$ python3 -q
>>> import numpy as np
>>> np.set_printoptions(precision=3, suppress=True, linewidth=160, legacy="1.25")
>>> mat = np.array([[0, 0, 0], [0, 0, 1], [0, 1, 0]])
>>> P = np.triu(np.array([[0, 2, 0], [0, 0, 1], [1, 2, 2]]), 1) + np.eye(3)
>>> out = P @ mat @ np.linalg.inv(P)
>>> print(P @ mat - mat @ P)
[[ 0.  0.  2.]
 [ 0.  1.  0.]
 [ 0.  0. -1.]]
>>> print(out)
[[ 0.  0.  2.]
 [ 0.  1.  0.]
 [ 0.  1. -1.]]
>>> print(round(float(np.linalg.det(out)), 3))
0.0
>>> print(np.poly(out))
[ 1.  0. -1.  0.]
>>> print(np.round(np.linalg.eigvalsh(mat).min(), 3))
-1.0
>>> print(np.argsort(-np.linalg.norm(mat, axis=0).round(6), kind="stable")[:3])
[1 2 0]
>>> print(np.linalg.cond(mat) > 100)
True
>>> print([round(float(x), 3) for x in np.linalg.svd(mat, compute_uv=False)[:3]])
[1.0, 1.0, 0.0]
>>> print(round(float(np.linalg.norm(mat, 2) / np.linalg.norm(mat)), 3))
0.707
>>> print(np.round(np.linalg.det(mat.T), 3))
0.0
>>> print(round(float(np.linalg.eigvals(mat).sum().real), 3))
0.0
>>> print(np.kron(np.eye(2, dtype=int), mat))
[[0 0 0 0 0 0]
 [0 0 1 0 0 0]
 [0 1 0 0 0 0]
 [0 0 0 0 0 0]
 [0 0 0 0 0 1]
 [0 0 0 0 1 0]]
>>> print(round(float(np.linalg.det(mat[::-1])), 3))
0.0
>>> print(np.einsum("ii->", mat))
0
>>> print(np.poly(mat))
[ 1.  0. -1.  0.]
>>> w, vecs = np.linalg.eigh(mat)
>>> print((w > 1e-8).sum(), (w < -1e-8).sum())
1 1
>>> print(np.linalg.eigvalsh(mat + 3 * np.eye(3)))
[2. 3. 4.]
>>> print(np.linalg.eigvalsh(mat @ mat))
[0. 1. 1.]
